% python3 -q
>>> import numpy as np
>>> from numpy import linalg as LA
>>> np.set_printoptions(precision=2, suppress=True, linewidth=120, legacy="1.25")
>>> tidy = lambda a: np.round(a, 2) + 0
>>> M2 = np.array([[1, 1], [1, -1]])
>>> rng = np.random.default_rng(24)
>>> feats = np.kron(M2, np.kron(M2, M2))[rng.permutation(8)][:7]
>>> feats
array([[ 1, -1, -1,  1, -1,  1,  1, -1],
       [ 1,  1, -1, -1, -1, -1,  1,  1],
       [ 1, -1,  1, -1, -1,  1, -1,  1],
       [ 1, -1, -1,  1,  1, -1, -1,  1],
       [ 1,  1, -1, -1,  1,  1, -1, -1],
       [ 1, -1,  1, -1,  1, -1,  1, -1],
       [ 1,  1,  1,  1, -1, -1, -1, -1]])
>>> Uu, s, Vh = LA.svd(feats, full_matrices=False)
>>> tidy(np.sqrt((s ** 2).sum())), tidy(LA.norm(feats))
(7.48, 7.48)
>>> tidy(np.cumsum(s ** 2) / np.sum(s ** 2))
array([0.14, 0.29, 0.43, 0.57, 0.71, 0.86, 1.  ])
>>> Uu.shape, s.shape, Vh.shape
((7, 7), (7,), (7, 8))
>>> arr = np.load("w.npy")
>>> arr
array([[-3., -1.,  1.,  1.],
       [-1., -3., -1., -1.],
       [ 1., -1., -3.,  1.],
       [ 8.,  4., -4., -2.]])
>>> x = np.array([1, 1, 1, 2])
>>> y = arr @ x
>>> y
array([-1., -7., -1.,  4.])
>>> tidy(LA.solve(arr, y))
array([1., 1., 1., 2.])
>>> tidy(LA.solve(arr, -1 * y))
array([-1., -1., -1., -2.])
>>> evals, evecs = LA.eig(arr)
>>> tidy(arr @ evecs[:, 0] - evals[0] * evecs[:, 0])
array([0., 0., 0., 0.])
>>> tidy(evals)
array([-4., -1., -2., -4.])
>>> tidy(np.prod(evals))
32.0
>>> tidy(np.sort(LA.eigvals(arr @ arr)))
array([ 1.,  4., 16., 16.])
>>> lab = rng.permutation(4)
>>> lab
array([1, 0, 3, 2])
>>> M2 = arr[lab][:, lab]
>>> M2
array([[-3., -1., -1., -1.],
       [-1., -3.,  1.,  1.],
       [ 4.,  8., -2., -4.],
       [-1.,  1.,  1., -3.]])
>>> np.allclose(M2, arr)
False
>>> np.trace(M2)
-11.0
>>> tidy(np.sort(np.abs(LA.eigvals(M2))))
array([1., 2., 4., 4.])
>>> evals, evecs = LA.eig(M2)
>>> tidy(np.sort(LA.eigvals(M2.T)))
array([-4., -4., -2., -1.])
>>> tidy(np.prod(evals))
32.0
>>> tidy(np.sort(LA.eigvals(LA.inv(M2))))
array([-1.  , -0.5 , -0.25, -0.25])
>>> K = np.load("dump.npy")
>>> K
array([[-0.8,  0.1, -0.9],
       [-1.1, -0.6, -1.1],
       [ 0.3, -0.5, -1.2],
       [ 0.4,  1.9, -1.4],
       [-3. , -0.1, -0.9],
       [ 1. , -1.6, -0.3],
       [-1. ,  0.6,  0.4],
       [ 1.5,  1.4,  0.9],
       [ 1.8,  0. ,  0.9],
       [-0.5,  0.4,  0.2],
       [-0.4,  0. , -1.4],
       [ 0.2, -1.3,  0.2],
       [ 1.3, -2.4,  1. ],
       [-0.9, -0.8,  0.2],
       [-0.7,  0.2,  1.8],
       [ 1.1, -2.5, -1.5],
       [-0.6, -1.1, -0.1],
       [-0.4, -0.5, -1.2],
       [ 0.2, -0.4, -0.2],
       [ 0.7,  1. ,  0.7],
       [-0.6,  1.4, -0.8],
       [-0.8, -0.9,  0.3],
       [-1. , -1.1, -0.4],
       [ 0.2,  0.9,  0.1],
       [ 0. , -0.1,  0.9],
       [ 1.6,  0.7,  1.4],
       [ 0.9,  0.5,  0.2],
       [-4. ,  0. , -0.5],
       [-0.6,  1. ,  0.3],
       [ 1.3,  1.2,  0.3],
       [-0.7,  0.9, -1.2],
       [ 0.1, -0.9,  1.8],
       [ 0.2, -1.3,  1.5],
       [-0.3, -1.9, -1. ],
       [ 1.5, -0.2, -0.3],
       [-0.4, -0.1,  1. ],
       [-0.6, -1. ,  1.1]])
>>> W2 = K[[30, 15]].astype(float)
>>> for _ in range(3):
...     lab = LA.norm(K[:, None] - W2, axis=-1).argmin(axis=1)
...     W2 = np.array([K[lab == j].mean(axis=0) for j in range(2)])
... 
>>> lab
array([0, 0, 0, 0, 0, 1, 0, 0, 0, 0, 0, 1, 1, 0, 0, 1, 0, 0, 0, 0, 0, 0, 0, 0, 0, 0, 0, 0, 0, 0, 0, 0, 1, 1, 0, 0, 0])
>>> np.bincount(lab)
array([31,  6])
>>> tidy(W2[1] - W2[0])
array([ 0.83, -1.96, -0.05])
>>> np.abs(W2[1] - W2[0]).argmax()
1
>>> W0 = np.loadtxt("mat.csv", delimiter=",")
>>> tidy(W0)
array([[0.27, 0.18, 0.09, 0.18, 0.18, 0.  , 0.  , 0.09],
       [0.14, 0.21, 0.14, 0.14, 0.07, 0.07, 0.07, 0.14],
       [0.2 , 0.  , 0.2 , 0.1 , 0.1 , 0.2 , 0.1 , 0.1 ],
       [0.17, 0.08, 0.17, 0.17, 0.08, 0.08, 0.17, 0.08],
       [0.11, 0.  , 0.11, 0.22, 0.33, 0.11, 0.  , 0.11],
       [0.14, 0.  , 0.14, 0.  , 0.14, 0.14, 0.14, 0.29],
       [0.11, 0.11, 0.22, 0.11, 0.11, 0.  , 0.22, 0.11],
       [0.09, 0.18, 0.  , 0.09, 0.18, 0.18, 0.  , 0.27]])
>>> np.allclose(W0 @ W0.T, W0.T @ W0)
False
>>> np.allclose(W0, W0.T)
False
>>> tidy(np.trace(W0))
1.82
>>> tidy((W0 - W0.T) / 2)
array([[ 0.  ,  0.02, -0.05,  0.01,  0.04, -0.07, -0.06,  0.  ],
       [-0.02,  0.  ,  0.07,  0.03,  0.04,  0.04, -0.02, -0.02],
       [ 0.05, -0.07,  0.  , -0.03, -0.01,  0.03, -0.06,  0.05],
       [-0.01, -0.03,  0.03,  0.  , -0.07,  0.04,  0.03,  0.  ],
       [-0.04, -0.04,  0.01,  0.07,  0.  , -0.02, -0.06, -0.04],
       [ 0.07, -0.04, -0.03, -0.04,  0.02,  0.  ,  0.07,  0.05],
       [ 0.06,  0.02,  0.06, -0.03,  0.06, -0.07,  0.  ,  0.06],
       [ 0.  ,  0.02, -0.05,  0.  ,  0.04, -0.05, -0.06,  0.  ]])
>>> m1 = np.load("case4.npy")
>>> m1
array([[-1.98, -1.02, -6.05, -3.96, -2.97,  2.07],
       [-2.05, -0.94, -5.9 , -3.98, -2.99,  2.04],
       [-1.91, -1.  , -5.92, -3.95, -2.94,  2.04],
       [-1.99, -0.91, -6.05, -4.02, -2.96,  1.96],
       [-1.96, -1.02, -5.96, -3.99, -2.95,  1.97],
       [-2.04, -0.92, -5.91, -4.04, -2.94,  1.9 ],
       [-1.98, -0.93, -6.07, -3.97, -2.97,  2.  ],
       [-2.01, -1.  , -5.98, -4.08, -2.97,  2.01],
       [-2.06, -1.08, -6.01, -3.96, -3.03,  1.89],
       [-1.98, -1.03, -6.05, -4.09, -3.05,  2.03],
       [-2.07, -1.  , -5.99, -3.99, -3.05,  1.98],
       [-2.16, -1.02, -6.06, -3.99, -3.12,  2.  ],
       [-1.98, -0.94, -6.  , -3.98, -3.04,  1.94],
       [-1.94, -0.99, -5.96, -3.9 , -2.99,  2.09],
       [-2.  , -0.96, -5.97, -3.88, -3.06,  2.  ],
       [-7.  , -9.01, -6.99, -8.11, -4.08, -7.  ],
       [-7.1 , -9.03, -7.02, -8.11, -3.98, -7.02],
       [-7.08, -9.03, -6.99, -7.96, -3.99, -7.02],
       [-7.02, -8.97, -6.91, -7.94, -3.98, -6.96],
       [-6.95, -8.96, -7.04, -8.07, -3.91, -6.96],
       [-6.87, -9.06, -6.98, -8.  , -4.04, -6.93],
       [-7.02, -9.01, -6.95, -8.  , -4.  , -7.03],
       [-7.  , -8.95, -7.09, -8.03, -4.01, -7.03],
       [-6.98, -9.03, -7.01, -8.02, -4.12, -6.95],
       [-6.86, -9.  , -6.98, -7.93, -4.  , -6.88],
       [-7.06, -8.97, -7.06, -7.96, -3.99, -7.02],
       [-6.98, -9.06, -6.97, -8.  , -4.01, -7.  ],
       [-7.04, -9.12, -6.98, -8.04, -4.05, -6.91],
       [-6.95, -9.03, -6.93, -8.06, -3.96, -6.97],
       [-7.09, -8.94, -7.08, -8.05, -3.96, -7.04]])
>>> dist = LA.norm(m1[:, None] - m1[None], axis=-1)
>>> tidy(dist[:5, :5])
array([[0.  , 0.19, 0.16, 0.17, 0.14],
       [0.19, 0.  , 0.16, 0.19, 0.16],
       [0.16, 0.16, 0.  , 0.21, 0.11],
       [0.17, 0.19, 0.21, 0.  , 0.15],
       [0.14, 0.16, 0.11, 0.15, 0.  ]])
>>> dist.mean(axis=1).argmax()
13
>>> dist[25].round(6).argsort(kind="stable")[:4]
array([25, 17, 22, 29])
>>> dist.shape
(30, 30)
>>> tidy(LA.norm(m1 - m1.mean(axis=0), axis=1))
array([6.9 , 6.91, 6.94, 6.88, 6.85, 6.82, 6.91, 6.84, 6.72, 6.83, 6.81, 6.77, 6.86, 6.97, 6.91, 6.9 , 6.96, 6.91,
       6.8 , 6.81, 6.8 , 6.89, 6.87, 6.85, 6.71, 6.87, 6.89, 6.9 , 6.85, 6.9 ])
>>> x = np.array([3, 0, 1, 1, -1, -2])
>>> y = m1 @ x
>>> tidy(LA.lstsq(m1, y)[0])
array([ 3.,  0.,  1.,  1., -1., -2.])
>>> tidy(LA.solve(m1.T @ m1, m1.T @ y))
array([ 3.,  0.,  1.,  1., -1., -2.])
>>> tidy(LA.pinv(m1) @ m1)
array([[1., 0., 0., 0., 0., 0.],
       [0., 1., 0., 0., 0., 0.],
       [0., 0., 1., 0., 0., 0.],
       [0., 0., 0., 1., 0., 0.],
       [0., 0., 0., 0., 1., 0.],
       [0., 0., 0., 0., 0., 1.]])
>>> y = y + 0.1 * rng.normal(size=30)
>>> tidy(y)
array([-17.25, -17.02, -16.85, -17.02, -16.73, -16.86, -17.08, -16.96, -16.86, -17.19, -17.1 , -17.49, -16.72, -17.  ,
       -16.74, -18.2 , -18.3 , -18.13, -17.87, -18.2 , -17.9 , -18.09, -18.07, -17.75, -17.67, -18.04, -17.99, -18.32,
       -17.97, -18.24])
>>> b, *_ = LA.lstsq(m1, y)
>>> b.round()
array([ 2.,  0.,  1.,  1., -1., -2.])
>>> w1 = np.array([[0, 1, 3, 1, 0, 2],
...     [3, 1, 0, 0, 3, 1],
...     [2, 1, 1, 1, 2, 1],
...     [0, 3, 3, 0, 1, 2],
...     [1, 3, 3, 0, 1, 2],
...     [0, 2, 1, 1, 0, 0]])
>>> b = np.array([-7, 1, 1, -1, 0, -8])
>>> hid = np.maximum(m1 @ w1 + b, 0)
>>> LA.matrix_rank(hid)
0
>>> (hid > 0).mean(axis=0)
array([0., 0., 0., 0., 0., 0.])
>>> W2 = np.array([[1, 0, 2], [3, 2, 1], [1, 1, 1], [3, 0, 2], [0, 1, 2], [2, 0, 3]])
>>> w1 @ W2
array([[13,  5, 12],
       [ 8,  5, 16],
       [11,  5, 15],
       [16, 10, 14],
       [17, 10, 16],
       [10,  5,  5]])
